In [1]: import numpy as np

In [2]: np.set_printoptions(precision=2, suppress=True, linewidth=120, sign=" ")

In [3]: r0 = np.array([-2, 1, 1, -2, -2])

In [4]: X = 2 * np.eye(5) + np.outer(r0, r0)

In [5]: X
Out[5]: 
array([[ 6., -2., -2.,  4.,  4.],
       [-2.,  3.,  1., -2., -2.],
       [-2.,  1.,  3., -2., -2.],
       [ 4., -2., -2.,  6.,  4.],
       [ 4., -2., -2.,  4.,  6.]])

In [6]: # equal to its transpose

In [7]: ev, evecs = np.linalg.eigh(X)

In [8]: round(float(ev.sum()), 2), np.trace(X)
Out[8]: (24.0, np.float64(24.0))

In [9]: np.linalg.eigvalsh(X + 3 * np.eye(5))
Out[9]: array([  5.,   5.,   5.,   5.,  19.])

In [10]: np.linalg.svd(X, compute_uv=False)
Out[10]: array([ 16.,   2.,   2.,   2.,   2.])

In [11]: (ev > 1e-8).sum(), (ev < -1e-8).sum()
Out[11]: (np.int64(5), np.int64(0))

In [12]: np.round(evecs.T @ X @ evecs, 2) + 0
Out[12]: 
array([[  2.,   0.,   0.,   0.,   0.],
       [  0.,   2.,   0.,   0.,   0.],
       [  0.,   0.,   2.,   0.,   0.],
       [  0.,   0.,   0.,   2.,   0.],
       [  0.,   0.,   0.,   0.,  16.]])

In [13]: Q, evecs = np.linalg.qr(X[:, :2])[0], np.linalg.qr(X[:, 2:])[0]

In [14]: sigma = np.linalg.svd(Q.T @ evecs, compute_uv=False)

In [15]: np.round(np.linalg.norm(Q @ Q.T - evecs @ evecs.T, 2), 2)
Out[15]: np.float64(1.0)

In [16]: Q, Rm = np.linalg.qr(X)

In [17]: Rm
Out[17]: 
array([[-8.72,  4.13,  4.13, -8.26, -8.26],
       [ 0.  , -2.22, -0.43,  0.85,  0.85],
       [ 0.  ,  0.  , -2.18,  0.7 ,  0.7 ],
       [ 0.  ,  0.  ,  0.  , -2.56, -1.  ],
       [ 0.  ,  0.  ,  0.  ,  0.  ,  2.36]])

In [18]: np.abs(np.diag(Rm))
Out[18]: array([ 8.72,  2.22,  2.18,  2.56,  2.36])

In [19]: np.allclose(Rm.T @ Rm, X.T @ X)
Out[19]: True

In [20]: Q @ Rm
Out[20]: 
array([[ 6., -2., -2.,  4.,  4.],
       [-2.,  3.,  1., -2., -2.],
       [-2.,  1.,  3., -2., -2.],
       [ 4., -2., -2.,  6.,  4.],
       [ 4., -2., -2.,  4.,  6.]])

In [21]: np.round(Q.T @ Q, 2) + 0
Out[21]: 
array([[ 1.,  0.,  0.,  0.,  0.],
       [ 0.,  1.,  0.,  0.,  0.],
       [ 0.,  0.,  1.,  0.,  0.],
       [ 0.,  0.,  0.,  1.,  0.],
       [ 0.,  0.,  0.,  0.,  1.]])

In [22]: np.trace(Q @ Q.T)
Out[22]: np.float64(5.0)

In [23]: Q.shape, Rm.shape
Out[23]: ((5, 5), (5, 5))

In [24]: data = np.loadtxt("block0.csv", delimiter=",")

In [25]: data
Out[25]: 
array([[-3., -3., -3.],
       [-3., -6., -6.],
       [-3., -6., -9.]])

In [26]: # equal to its transpose

In [27]: ev, evecs = np.linalg.eig(data)

In [28]: np.sort(np.linalg.eigvals(data @ data))
Out[28]: array([   0.85,    3.72,  229.42])

In [29]: np.sort(np.linalg.eigvals(np.linalg.inv(data)))
Out[29]: array([-1.08, -0.52, -0.07])

In [30]: np.round(np.prod(ev), 2)
Out[30]: np.float64(-27.0)

In [31]: J = np.load("layer10.npy")

In [32]: J
Out[32]: 
array([[20.34,  9.18,  9.56,  0.82],
       [20.99, 10.3 , 10.31,  0.5 ],
       [18.5 , 10.28,  8.48, -0.39],
       [21.4 , 11.51, 10.52,  2.3 ],
       [21.74, 10.07, 10.53,  1.13],
       [21.63,  9.33,  9.47,  0.74],
       [20.92, 10.03, 11.07,  1.25],
       [19.97,  9.48, 11.54, -0.73],
       [19.28,  8.16, 10.54, -0.32],
       [19.64,  9.13,  9.92, -0.09],
       [21.29,  9.  , 10.11,  0.31],
       [21.47, 11.28,  9.53,  0.9 ],
       [19.59,  9.35,  9.39,  0.73],
       [20.08, 11.76,  9.08, -0.01],
       [20.3 ,  8.1 , 11.25,  0.7 ],
       [20.5 ,  9.76, 10.35, -1.99]])

In [33]: def softmax(z):
    ...:     e = np.exp(z - z.max(axis=-1, keepdims=True))
    ...:     return e / e.sum(axis=-1, keepdims=True)
    ...: 

In [34]: softmax(J).sum(axis=1)
Out[34]: array([ 1.,  1.,  1.,  1.,  1.,  1.,  1.,  1.,  1.,  1.,  1.,  1.,  1.,  1.,  1.,  1.])

In [35]: np.round(softmax(J[2] + -2), 2) + 0
Out[35]: array([ 1.,  0.,  0.,  0.])

In [36]: S = J @ J.T / np.sqrt(4)

In [37]: softmax(S).round(6).argmax(axis=1)
Out[37]: array([ 3,  3,  3,  3,  3,  3,  3,  3,  3,  3,  3,  3,  3,  3,  3,  3])

In [38]: softmax(S)[2] @ J
Out[38]: array([ 21.41,  11.48,  10.51,   2.26])
